In [1]: import numpy as np

In [2]: import numpy.linalg as la

In [3]: np.set_printoptions(precision=3, suppress=True, linewidth=100)

In [4]: def rnd(a):
   ...:     return np.round(a, 3) + 0
   ...: 

In [5]: data = np.load("run9.npy")

In [6]: print(data)
[[  2.694   3.     -8.9  ]
 [  4.893   3.     -8.159]
 [  4.602   3.     -8.857]
 [  5.425   3.     -8.097]
 [  7.411   3.     -9.136]
 [  1.841   3.    -10.407]
 [  6.816   3.     -9.58 ]
 [  5.234   3.     -8.943]
 [  5.37    3.     -9.165]
 [  1.679   3.    -10.629]]

In [7]: hat = data @ la.solve(data.T @ data, data.T)

In [8]: print(rnd(la.eigvalsh(hat)))
[0. 0. 0. 0. 0. 0. 0. 1. 1. 1.]

In [9]: print(rnd(hat @ data[:, 1]))
[3. 3. 3. 3. 3. 3. 3. 3. 3. 3.]

In [10]: print(rnd(np.trace(hat)))
3.0

In [11]: print(np.allclose(hat @ hat, hat))
True

In [12]: left, sig, Vh = la.svd(data)

In [13]: print(rnd(sig))
[33.921  5.91   0.589]

In [14]: A2 = left[:, :2] @ np.diag(sig[:2]) @ Vh[:2]

In [15]: print(la.matrix_rank(data, rtol=0.05))
2

In [16]: A2 = np.c_[data[:, :1] @ np.array([[1]]), np.array([-5, 8, -4, -1, -2, 2, 4, 8, -6, -3])]

In [17]: print(A2)
[[ 2.694 -5.   ]
 [ 4.893  8.   ]
 [ 4.602 -4.   ]
 [ 5.425 -1.   ]
 [ 7.411 -2.   ]
 [ 1.841  2.   ]
 [ 6.816  4.   ]
 [ 5.234  8.   ]
 [ 5.37  -6.   ]
 [ 1.679 -3.   ]]

In [18]: print(la.matrix_rank(np.c_[data, A2]))
4

In [19]: print(rnd(la.lstsq(data, A2[:, 0])[0]))
[1. 0. 0.]

In [20]: print(rnd(la.norm(A2 - data @ la.lstsq(data, A2)[0], axis=0)))
[ 0.    15.107]

In [21]: vec = np.array([1, -3])

In [22]: rhs = A2 @ vec

In [23]: print(rnd(la.solve(A2.T @ A2, A2.T @ rhs)))
[ 1. -3.]

In [24]: rng = np.random.default_rng(48)

In [25]: rhs = rhs + 0.3 * rng.normal(size=10)

In [26]: print(rnd(rhs))
[ 17.602 -18.702  16.66    8.847  13.46   -4.465  -4.926 -18.958  23.494  11.03 ]

In [27]: c, *_ = la.lstsq(A2, rhs)

In [28]: print(rnd(A2.T @ (rhs - A2 @ c)))
[0. 0.]

In [29]: print(c.round())
[ 1. -3.]

In [30]: print(rnd(la.norm(rhs - A2 @ c)))
0.734

In [31]: left, sig, Vh = la.svd(data, full_matrices=False)

In [32]: print(rnd(left.T @ data @ Vh.T))
[[33.921  0.     0.   ]
 [ 0.     5.91   0.   ]
 [ 0.     0.     0.589]]

In [33]: print(rnd(np.abs(Vh[0])))
[0.435 0.279 0.856]

In [34]: print(rnd(sig / sig[0]))
[1.    0.174 0.017]

In [35]: print((sig > 1e-8).sum())
3

In [36]: print(rnd(Vh @ Vh.T))
[[1. 0. 0.]
 [0. 1. 0.]
 [0. 0. 1.]]

In [37]: print(np.allclose(left * sig @ Vh, data))
True

In [38]: A2 = np.array([[5, 0, 5, 0, 2, 2], [1, 3, 3, 4, 2, 4]])

In [39]: K = A2.T @ A2

In [40]: print(K)
[[26  3 28  4 12 14]
 [ 3  9  9 12  6 12]
 [28  9 34 12 16 22]
 [ 4 12 12 16  8 16]
 [12  6 16  8  8 12]
 [14 12 22 16 12 20]]

In [41]: print(rnd(K @ la.pinv(K) @ K))
[[26.  3. 28.  4. 12. 14.]
 [ 3.  9.  9. 12.  6. 12.]
 [28.  9. 34. 12. 16. 22.]
 [ 4. 12. 12. 16.  8. 16.]
 [12.  6. 16.  8.  8. 12.]
 [14. 12. 22. 16. 12. 20.]]

In [42]: A2 = K[0, 0] * K[1:] - np.outer(K[1:, 0], K[0])

In [43]: print(A2)
[[  0 225 150 300 120 270]
 [  0 150 100 200  80 180]
 [  0 300 200 400 160 360]
 [  0 120  80 160  64 144]
 [  0 270 180 360 144 324]]

In [44]: print(np.flatnonzero(~A2.round(6).any(axis=1)))
[]

In [45]: print(la.matrix_rank(A2), la.matrix_rank(K))
1 2

In [46]: vec = np.array([2, 2, 3, 4, 0, 3])

In [47]: print(np.sign((K @ vec).round(6)))
[1 1 1 1 1 1]

In [48]: print(K @ np.eye(6)[2])
[28.  9. 34. 12. 16. 22.]

In [49]: print(np.einsum("ij,j->i", K, vec))
[200 135 290 180 152 242]

In [50]: print(la.norm(K @ vec) <= la.norm(K, 2) * la.norm(vec) + 1e-9)
True

In [51]: A2 = np.array([[1, 9], [9, 6], [8, 0], [6, 9], [0, 3], [1, 0]])

In [52]: print(la.matrix_rank(K @ A2))
2

In [53]: print(np.einsum("ij,ij->i", K, K))
[1825  495 2905  880  708 1624]

In [54]: print(np.einsum("ik,kj->ji", K, A2))
[[315 240 475 320 254 414]
 [324 207 462 276 240 378]]

In [55]: print(np.einsum("ij->j", K))
[ 87  51 121  68  62  96]

In [56]: print(la.matrix_rank(np.vstack([K, A2.T])))
4

In [57]: print(K @ A2)
[[315 324]
 [240 207]
 [475 462]
 [320 276]
 [254 240]
 [414 378]]

In [58]: W1 = np.array([[-4, 5, 5, -2, -3, 2],
    ...:     [-4, 4, -4, -4, -4, 3],
    ...:     [1, 0, -1, 4, -3, 4],
    ...:     [-4, 0, -5, -5, 2, 0],
    ...:     [1, -4, -1, -3, 0, -2],
    ...:     [-2, 2, 1, -1, -5, 2]])

In [59]: c = np.array([2, 1, 0, 0, 0, 0])

In [60]: act = np.maximum(K @ W1 + c, 0)

In [61]: print(la.matrix_rank(act))
3

In [62]: print((act > 0).astype(int))
[[0 1 1 0 0 1]
 [0 1 0 0 0 1]
 [0 1 1 0 0 1]
 [0 1 0 0 0 1]
 [0 1 0 0 0 1]
 [0 1 0 0 0 1]]

In [63]: print(act)
[[  0 123  72   0   0 177]
 [  0  52   0   0   0  81]
 [  0 157  16   0   0 231]
 [  0  69   0   0   0 108]
 [  0  77   0   0   0 114]
 [  0 111   0   0   0 168]]

In [64]: cent = np.array([[0, 0], [2, 3], [2, 1], [1, 0], [3, 3], [0, 0]])

In [65]: print(act @ cent)
[[390 441]
 [104 156]
 [346 487]
 [138 207]
 [154 231]
 [222 333]]

In [66]: print(W1 @ cent)
[[  9  11]
 [-16  -4]
 [ -7 -10]
 [ -9   1]
 [-13 -13]
 [-10  -8]]

In [67]: E = np.loadtxt("case10.csv", delimiter=",")

In [68]: print(E)
[[ 1.1  0.   0.7  1.2 -5.4 -0.3 -0.7]
 [ 1.1  0.9 -1.7  1.9  2.4 -0.7 -2.4]
 [ 1.3  1.7  0.9 -2.   1.5  1.4 -0.1]
 [ 0.6  0.9  0.4  2.   1.2 -0.7  0.2]
 [-0.5 -0.6  1.6 -1.1  2.7 -0.1 -0.3]]

In [69]: left, sig, Vh = la.svd(E, full_matrices=False)

In [70]: print(rnd(left.T @ E @ Vh.T))
[[6.891 0.    0.    0.    0.   ]
 [0.    4.676 0.    0.    0.   ]
 [0.    0.    3.079 0.    0.   ]
 [0.    0.    0.    2.076 0.   ]
 [0.    0.    0.    0.    1.717]]

In [71]: print(rnd(np.abs(Vh[0])))
[0.042 0.093 0.024 0.16  0.98  0.041 0.048]

In [72]: print(rnd(Vh @ Vh.T))
[[1. 0. 0. 0. 0.]
 [0. 1. 0. 0. 0.]
 [0. 0. 1. 0. 0.]
 [0. 0. 0. 1. 0.]
 [0. 0. 0. 0. 1.]]

In [73]: print(rnd(np.cumsum(sig ** 2) / np.sum(sig ** 2)))
[0.552 0.806 0.916 0.966 1.   ]

In [74]: mat = np.load("dump.npy")

In [75]: print(mat)
[[ 2 -1 -3]
 [ 0 -3 -6]
 [ 1 -4 -4]
 [ 3 -3 -4]
 [ 0 -1 -2]
 [ 3  0 -5]
 [ 2 -1 -5]
 [ 4 -1 -8]
 [ 5  0 -5]
 [ 7 -1 -5]
 [ 6 -2 -7]
 [ 9 -4 -5]]

In [76]: cent = mat[[2, 0]].astype(float)

In [77]: for _ in range(5):
    ...:     z = la.norm(mat[:, None] - cent, axis=-1).argmin(axis=1)
    ...:     cent = np.array([mat[z == j].mean(axis=0) for j in range(2)])
    ...: 

In [78]: print(z)
[0 0 0 0 0 0 0 1 1 1 1 1]

In [79]: print(np.abs(cent[1] - cent[0]).argmax())
0

In [80]: print(rnd(cent[1] - cent[0]))
[ 4.629  0.257 -1.857]

In [81]: print(np.bincount(z))
[7 5]

In [82]: vec = np.array([0, -2, 0])

In [83]: rhs = mat @ vec

In [84]: print(rhs)
[2 6 8 6 2 0 2 2 0 2 4 8]

In [85]: print(rnd(la.solve(mat.T @ mat, mat.T @ rhs)))
[ 0. -2.  0.]

In [86]: print(rnd(la.pinv(mat) @ mat))
[[1. 0. 0.]
 [0. 1. 0.]
 [0. 0. 1.]]

In [87]: rhs = rhs + 0.05 * rng.normal(size=12)

In [88]: print(rnd(rhs))
[2.037 6.017 7.947 5.998 1.963 0.067 2.028 2.043 0.055 2.021 3.978 7.996]

In [89]: c, *_ = la.lstsq(mat, rhs)

In [90]: print(rnd(mat.T @ (rhs - mat @ c)))
[0. 0. 0.]

In [91]: A2 = mat[0, 0] * mat[1:] - np.outer(mat[1:, 0], mat[0])

In [92]: print(A2)
[[  0  -6 -12]
 [  0  -7  -5]
 [  0  -3   1]
 [  0  -2  -4]
 [  0   3  -1]
 [  0   0  -4]
 [  0   2  -4]
 [  0   5   5]
 [  0   5  11]
 [  0   2   4]
 [  0   1  17]]

In [93]: print(np.flatnonzero(~A2.round(6).any(axis=1)))
[]

In [94]: print(la.lstsq(A2[:-1].T, A2[-1])[2])
2

In [95]: print(np.abs(np.diag(la.qr(A2)[1])) > 1e-9)
[False  True  True]

In [96]: print(rnd(A2 @ la.pinv(A2) @ A2))
[[  0.  -6. -12.]
 [  0.  -7.  -5.]
 [  0.  -3.   1.]
 [  0.  -2.  -4.]
 [  0.   3.  -1.]
 [  0.   0.  -4.]
 [  0.   2.  -4.]
 [  0.   5.   5.]
 [  0.   5.  11.]
 [  0.   2.   4.]
 [  0.   1.  17.]]

In [97]: print(rnd(np.trace(la.pinv(A2) @ A2)))
2.0

In [98]: feats = np.loadtxt("test3.csv", delimiter=",")

In [99]: print(rnd(feats))
[[-0.37   0.06   0.927]
 [ 0.925 -0.075  0.374]
 [ 0.092  0.995 -0.028]]

In [100]: z = rng.permutation(3)

In [101]: print(z)
[2 0 1]

In [102]: A2 = feats[z][:, z]

In [103]: print(rnd(np.sort(np.abs(la.eigvals(A2)))))
[1. 1. 1.]

In [104]: print(rnd(np.diag(A2)))
[-0.028 -0.37  -0.075]

In [105]: print(np.allclose(A2, feats))
False
